$ ipython --no-banner

In [1]: import numpy as np

In [2]: from numpy import linalg as LA

In [3]: np.set_printoptions(precision=3, suppress=True, linewidth=200)

In [4]: tidy = lambda a: np.round(a, 3) + 0

In [5]: feats = np.tanh(np.array([[0.3, -1.3],
   ...:     [-0.3, -0.8],
   ...:     [0.0, -0.1],
   ...:     [-0.5, -1.0],
   ...:     [0.6, 0.8],
   ...:     [-1.5, 0.1],
   ...:     [1.7, -2.3],
   ...:     [-1.3, -0.4],
   ...:     [-1.4, 0.1],
   ...:     [-0.4, 1.3],
   ...:     [0.5, -1.4],
   ...:     [-1.1, -0.2],
   ...:     [0.1, 0.6],
   ...:     [-1.7, 0.3],
   ...:     [-2.2, 1.5],
   ...:     [-0.4, -1.1],
   ...:     [-0.9, 0.6],
   ...:     [1.2, -0.5],
   ...:     [-0.9, 0.5]]) @ np.array([[2.3, -1.5, -1.1], [1.1, -0.4, -0.6]]))

In [6]: print(tidy(feats))
[[-0.629  0.07   0.422]
 [-0.917  0.647  0.67 ]
 [-0.11   0.04   0.06 ]
 [-0.978  0.818  0.818]
 [ 0.978 -0.84  -0.814]
 [-0.997  0.976  0.92 ]
 [ 0.881 -0.926 -0.454]
 [-0.998  0.971  0.932]
 [-0.996  0.968  0.901]
 [ 0.47   0.08  -0.327]
 [-0.371 -0.188  0.282]
 [-0.992  0.939  0.869]
 [ 0.711 -0.371 -0.438]
 [-0.998  0.985  0.934]
 [-0.998  0.991  0.909]
 [-0.972  0.778  0.8  ]
 [-0.887  0.804  0.558]
 [ 0.976 -0.922 -0.77 ]
 [-0.909  0.818  0.598]]

In [7]: idx = feats[:, 2] > np.median(feats[:, 2])

In [8]: f = feats[idx].mean(axis=0) - feats[~idx].mean(axis=0)

In [9]: ((feats - feats.mean(axis=0)) @ f > 0).astype(int)
Out[9]: array([1, 1, 0, 1, 0, 1, 0, 1, 1, 0, 0, 1, 0, 1, 1, 1, 1, 0, 1])

In [10]: rng = np.random.default_rng(6975)

In [11]: out = feats + rng.integers(-2, 3, (19, 1)) @ rng.integers(-2, 3, (1, 3))

In [12]: tidy(out)
Out[12]: 
array([[-0.629,  1.07 ,  1.422],
       [-0.917, -0.353, -0.33 ],
       [-0.11 , -0.96 , -0.94 ],
       [-0.978,  1.818,  1.818],
       [ 0.978, -1.84 , -1.814],
       [-0.997, -0.024, -0.08 ],
       [ 0.881,  0.074,  0.546],
       [-0.998, -1.029, -1.068],
       [-0.996, -0.032, -0.099],
       [ 0.47 , -0.92 , -1.327],
       [-0.371, -2.188, -1.718],
       [-0.992,  1.939,  1.869],
       [ 0.711, -2.371, -2.438],
       [-0.998, -1.015, -1.066],
       [-0.998,  1.991,  1.909],
       [-0.972, -1.222, -1.2  ],
       [-0.887, -1.196, -1.442],
       [ 0.976, -0.922, -0.77 ],
       [-0.909, -0.182, -0.402]])

In [13]: LA.matrix_rank(out - feats, tol=1e-8)
Out[13]: np.int64(1)

In [14]: tidy(LA.svd(out - feats, compute_uv=False))
Out[14]: array([8.485, 0.   , 0.   ])

In [15]: tidy(out - feats)
Out[15]: 
array([[ 0.,  1.,  1.],
       [ 0., -1., -1.],
       [ 0., -1., -1.],
       [ 0.,  1.,  1.],
       [ 0., -1., -1.],
       [ 0., -1., -1.],
       [ 0.,  1.,  1.],
       [ 0., -2., -2.],
       [ 0., -1., -1.],
       [ 0., -1., -1.],
       [ 0., -2., -2.],
       [ 0.,  1.,  1.],
       [ 0., -2., -2.],
       [ 0., -2., -2.],
       [ 0.,  1.,  1.],
       [ 0., -2., -2.],
       [ 0., -2., -2.],
       [ 0.,  0.,  0.],
       [ 0., -1., -1.]])

In [16]: C2 = np.cov(feats, rowvar=False)

In [17]: tidy(LA.eigvalsh(C2)[::-1])
Out[17]: array([1.463, 0.032, 0.006])

In [18]: tidy(np.polyfit(feats[:, 2], feats[:, 0], 1))
Out[18]: array([-1.248,  0.044])

In [19]: C2.shape
Out[19]: (3, 3)

In [20]: tidy(feats.std(axis=0))
Out[20]: array([0.765, 0.686, 0.605])

In [21]: tidy(np.corrcoef(feats.T))
Out[21]: 
array([[ 1.   , -0.948, -0.986],
       [-0.948,  1.   ,  0.951],
       [-0.986,  0.951,  1.   ]])
